$ python -q
>>> import numpy as np
>>> np.set_printoptions(precision=1, suppress=True, linewidth=140, floatmode="fixed")
>>> def rd(a):
...     return np.round(a, 1) + 0
... 
>>> F = np.loadtxt("m.csv", delimiter=",")
>>> print(F)
[[ 1.0 -1.0  1.0 -1.0  1.0 -1.0  1.0 -1.0]
 [ 1.0  1.0 -1.0 -1.0 -1.0 -1.0  1.0  1.0]
 [ 1.0  1.0  1.0  1.0 -1.0 -1.0 -1.0 -1.0]
 [ 1.0 -1.0 -1.0  1.0 -1.0  1.0  1.0 -1.0]
 [ 1.0 -1.0  1.0 -1.0 -1.0  1.0 -1.0  1.0]]
>>> vec = np.array([4, 0, 3, 4, 4, 1, 1, 2])
>>> a = np.maximum(F @ vec, 0)
>>> print(F * (a > 1e-9)[:, None])
[[ 1.0 -1.0  1.0 -1.0  1.0 -1.0  1.0 -1.0]
 [ 0.0  0.0 -0.0 -0.0 -0.0 -0.0  0.0  0.0]
 [ 1.0  1.0  1.0  1.0 -1.0 -1.0 -1.0 -1.0]
 [ 1.0 -1.0 -1.0  1.0 -1.0  1.0  1.0 -1.0]
 [ 1.0 -1.0  1.0 -1.0 -1.0  1.0 -1.0  1.0]]
>>> print(a)
[5.0 0.0 3.0 1.0 1.0]
>>> print(np.maximum(F @ (3 * vec), 0))
[15.0  0.0  9.0  3.0  3.0]
>>> t = np.radians(90)
>>> Rm = np.eye(8)
>>> Rm[6, 6] = Rm[4, 4] = np.cos(t)
>>> Rm[6, 4], Rm[4, 6] = -np.sin(t), np.sin(t)
>>> print(rd(Rm))
[[ 1.0  0.0  0.0  0.0  0.0  0.0  0.0  0.0]
 [ 0.0  1.0  0.0  0.0  0.0  0.0  0.0  0.0]
 [ 0.0  0.0  1.0  0.0  0.0  0.0  0.0  0.0]
 [ 0.0  0.0  0.0  1.0  0.0  0.0  0.0  0.0]
 [ 0.0  0.0  0.0  0.0  0.0  0.0  1.0  0.0]
 [ 0.0  0.0  0.0  0.0  0.0  1.0  0.0  0.0]
 [ 0.0  0.0  0.0  0.0 -1.0  0.0  0.0  0.0]
 [ 0.0  0.0  0.0  0.0  0.0  0.0  0.0  1.0]]
>>> A2 = F @ Rm.T
>>> print(rd(A2))
[[ 1.0 -1.0  1.0 -1.0  1.0 -1.0 -1.0 -1.0]
 [ 1.0  1.0 -1.0 -1.0  1.0 -1.0  1.0  1.0]
 [ 1.0  1.0  1.0  1.0 -1.0 -1.0  1.0 -1.0]
 [ 1.0 -1.0 -1.0  1.0  1.0  1.0  1.0 -1.0]
 [ 1.0 -1.0  1.0 -1.0 -1.0  1.0  1.0  1.0]]
>>> A2 = np.array([[5, -5], [8, 0], [-9, 3], [-5, 6], [-1, 5], [9, -7], [5, 6], [0, -9]])
>>> print(A2.T @ F.T)
[[-12.0  24.0 -14.0  16.0  -2.0]
 [ 19.0 -15.0   9.0   1.0 -35.0]]
>>> print(np.linalg.matrix_rank(F @ A2))
2
>>> data = np.load("run14.npy")
>>> print(data)
[[ 2  0 -4 -6  0  0  2  0  0]
 [ 0  4  0  0 -7  0  0  1  7]
 [ 6  0  7  3  0  0  9  0  0]
 [-4  0 -5  0  0  0 -7  0  0]
 [ 0  6  0  0  9  8  0  8  2]
 [ 0 -6  0  0  4 -8  0 -1  3]
 [-9  0  0 -6  0  0  3  0  0]
 [ 0  9  0  0  2  2  0 -4  0]
 [ 0  8  0  0  3  4  0 -8  3]]
>>> A2 = F[0, 0] * F[1:] - np.outer(F[1:, 0], F[0])
>>> print(A2)
[[ 0.0  2.0 -2.0  0.0 -2.0  0.0  0.0  2.0]
 [ 0.0  2.0  0.0  2.0 -2.0  0.0 -2.0  0.0]
 [ 0.0  0.0 -2.0  2.0 -2.0  2.0  0.0  0.0]
 [ 0.0  0.0  0.0  0.0 -2.0  2.0 -2.0  2.0]]
>>> print(np.linalg.matrix_rank(A2), np.linalg.matrix_rank(F))
4 5
>>> T = np.stack([A2, -3 * A2, A2[::-1]])
>>> print(T.shape)
(3, 4, 8)
>>> print(T.sum(axis=0))
[[ 0.0 -4.0  4.0  0.0  2.0  2.0 -2.0 -2.0]
 [ 0.0 -4.0 -2.0 -2.0  2.0  2.0  4.0  0.0]
 [ 0.0  2.0  4.0 -2.0  2.0 -4.0 -2.0  0.0]
 [ 0.0  2.0 -2.0  0.0  2.0 -4.0  4.0 -2.0]]
>>> print(np.einsum("bij,cij->bc", T, T))
[[  64.0 -192.0   32.0]
 [-192.0  576.0  -96.0]
 [  32.0  -96.0   64.0]]
>>> print((T @ A2.T).shape)
(3, 4, 4)
>>> print(rd(np.linalg.norm(T, axis=(1, 2))))
[ 8.0 24.0  8.0]
>>> print(np.linalg.matrix_rank(T.reshape(3, -1)))
2
>>> print(rd(np.sort(np.linalg.eigvals(data).real)))
[-11.4  -9.0  -1.1  -1.1   4.4   6.6   9.0   9.0   9.8]
>>> print((np.linalg.matrix_power((data != 0) + (data.T != 0) + np.eye(9), 9) > 0).astype(int))
[[1 0 1 1 0 0 1 0 0]
 [0 1 0 0 1 1 0 1 1]
 [1 0 1 1 0 0 1 0 0]
 [1 0 1 1 0 0 1 0 0]
 [0 1 0 0 1 1 0 1 1]
 [0 1 0 0 1 1 0 1 1]
 [1 0 1 1 0 0 1 0 0]
 [0 1 0 0 1 1 0 1 1]
 [0 1 0 0 1 1 0 1 1]]
>>> print(np.flatnonzero(np.linalg.matrix_power((data != 0) + (data.T != 0) + np.eye(9), 9)[8]))
[1 4 5 7 8]
>>> f, v = data[6], data[5]
>>> print(f @ f)
126
>>> print(f @ v)
0
>>> pr = (f @ v) / (f @ f) * f
>>> print(v - pr)
[ 0.0 -6.0  0.0  0.0  4.0 -8.0  0.0 -1.0  3.0]
>>> print(pr)
[-0.0  0.0  0.0 -0.0  0.0  0.0  0.0  0.0  0.0]
>>> print(np.linalg.matrix_rank(np.outer(f, v)))
1
